$ ipython --no-banner

In [1]: import numpy as np

In [2]: from numpy import linalg as LA

In [3]: np.set_printoptions(precision=2, suppress=True, linewidth=140)

In [4]: X = np.loadtxt("layer1.csv", delimiter=",")

In [5]: X
Out[5]: 
array([[5., 1., 0., 0., 0., 0., 0., 0., 0., 0.],
       [0., 5., 1., 0., 0., 0., 0., 0., 0., 0.],
       [0., 0., 5., 1., 0., 0., 0., 0., 0., 0.],
       [0., 0., 0., 5., 1., 0., 0., 0., 0., 0.],
       [0., 0., 0., 0., 5., 1., 0., 0., 0., 0.],
       [0., 0., 0., 0., 0., 5., 1., 0., 0., 0.],
       [0., 0., 0., 0., 0., 0., 5., 1., 0., 0.],
       [0., 0., 0., 0., 0., 0., 0., 5., 1., 0.],
       [0., 0., 0., 0., 0., 0., 0., 0., 5., 1.],
       [0., 0., 0., 0., 0., 0., 0., 0., 0., 5.]])

In [6]: f = np.array([3, 1, 2])

In [7]: np.array([np.convolve(row, f, "same") for row in X])
Out[7]: 
array([[ 8., 11.,  2.,  0.,  0.,  0.,  0.,  0.,  0.,  0.],
       [15.,  8., 11.,  2.,  0.,  0.,  0.,  0.,  0.,  0.],
       [ 0., 15.,  8., 11.,  2.,  0.,  0.,  0.,  0.,  0.],
       [ 0.,  0., 15.,  8., 11.,  2.,  0.,  0.,  0.,  0.],
       [ 0.,  0.,  0., 15.,  8., 11.,  2.,  0.,  0.,  0.],
       [ 0.,  0.,  0.,  0., 15.,  8., 11.,  2.,  0.,  0.],
       [ 0.,  0.,  0.,  0.,  0., 15.,  8., 11.,  2.,  0.],
       [ 0.,  0.,  0.,  0.,  0.,  0., 15.,  8., 11.,  2.],
       [ 0.,  0.,  0.,  0.,  0.,  0.,  0., 15.,  8., 11.],
       [ 0.,  0.,  0.,  0.,  0.,  0.,  0.,  0., 15.,  5.]])

In [8]: np.cross(X[0, :3], X[9, :3])
Out[8]: array([0., 0., 0.])

In [9]: np.convolve(X[0], f)
Out[9]: array([15.,  8., 11.,  2.,  0.,  0.,  0.,  0.,  0.,  0.,  0.,  0.])

In [10]: np.correlate(X[0], X[9], "full")
Out[10]: array([25.,  5.,  0.,  0.,  0.,  0.,  0.,  0.,  0.,  0.,  0.,  0.,  0.,  0.,  0.,  0.,  0.,  0.,  0.])

In [11]: LA.matrix_rank(X - X[0, 0] * np.eye(10))
Out[11]: np.int64(9)

In [12]: [int(LA.matrix_rank(LA.matrix_power(X, p))) for p in range(1, 11)]
Out[12]: [10, 10, 10, 10, 10, 10, 10, 10, 10, 10]

In [13]: cov = X.T @ X

In [14]: np.trace(cov), (X ** 2).sum()
Out[14]: (np.float64(259.0), np.float64(259.0))

In [15]: np.allclose(cov, cov.T)
Out[15]: True

In [16]: np.diag(cov)
Out[16]: array([25., 26., 26., 26., 26., 26., 26., 26., 26., 26.])

In [17]: LA.svd(X, compute_uv=False) ** 2
Out[17]: array([35.58, 34.37, 32.46, 30.01, 27.25, 24.4 , 21.69, 19.34, 17.53, 16.39])

In [18]: (X @ X.T).shape
Out[18]: (10, 10)

In [19]: cov
Out[19]: 
array([[25.,  5.,  0.,  0.,  0.,  0.,  0.,  0.,  0.,  0.],
       [ 5., 26.,  5.,  0.,  0.,  0.,  0.,  0.,  0.,  0.],
       [ 0.,  5., 26.,  5.,  0.,  0.,  0.,  0.,  0.,  0.],
       [ 0.,  0.,  5., 26.,  5.,  0.,  0.,  0.,  0.,  0.],
       [ 0.,  0.,  0.,  5., 26.,  5.,  0.,  0.,  0.,  0.],
       [ 0.,  0.,  0.,  0.,  5., 26.,  5.,  0.,  0.,  0.],
       [ 0.,  0.,  0.,  0.,  0.,  5., 26.,  5.,  0.,  0.],
       [ 0.,  0.,  0.,  0.,  0.,  0.,  5., 26.,  5.,  0.],
       [ 0.,  0.,  0.,  0.,  0.,  0.,  0.,  5., 26.,  5.],
       [ 0.,  0.,  0.,  0.,  0.,  0.,  0.,  0.,  5., 26.]])

In [20]: LA.eigvalsh(cov)[::-1]
Out[20]: array([35.58, 34.37, 32.46, 30.01, 27.25, 24.4 , 21.69, 19.34, 17.53, 16.39])

In [21]: LA.matrix_rank(cov)
Out[21]: np.int64(10)

In [22]: m1 = np.load("arr.npy")

In [23]: m1
Out[23]: 
array([[ 1, -1,  1, -1,  1, -1,  1, -1],
       [ 1,  1, -1, -1, -1, -1,  1,  1],
       [ 1,  1, -1, -1,  1,  1, -1, -1],
       [ 1, -1, -1,  1, -1,  1,  1, -1]])

In [24]: def softmax(z):
    ...:     e = np.exp(z - z.max(axis=-1, keepdims=True))
    ...:     return e / e.sum(axis=-1, keepdims=True)
    ...: 

In [25]: softmax(m1[2] + -2)
Out[25]: array([0.22, 0.22, 0.03, 0.03, 0.22, 0.22, 0.03, 0.03])

In [26]: softmax(m1[2])
Out[26]: array([0.22, 0.22, 0.03, 0.03, 0.22, 0.22, 0.03, 0.03])

In [27]: att = m1 @ m1.T / np.sqrt(8)

In [28]: softmax(att).round(6).argmax(axis=1)
Out[28]: array([0, 1, 2, 3])

In [29]: softmax(att)[2] @ m1
Out[29]: array([ 1. ,  0.8, -0.9, -0.9,  0.8,  0.8, -0.7, -0.9])

In [30]: softmax(att + np.triu(np.full(att.shape, -np.inf), 1))
Out[30]: 
array([[1.  , 0.  , 0.  , 0.  ],
       [0.06, 0.94, 0.  , 0.  ],
       [0.05, 0.05, 0.89, 0.  ],
       [0.05, 0.05, 0.05, 0.85]])
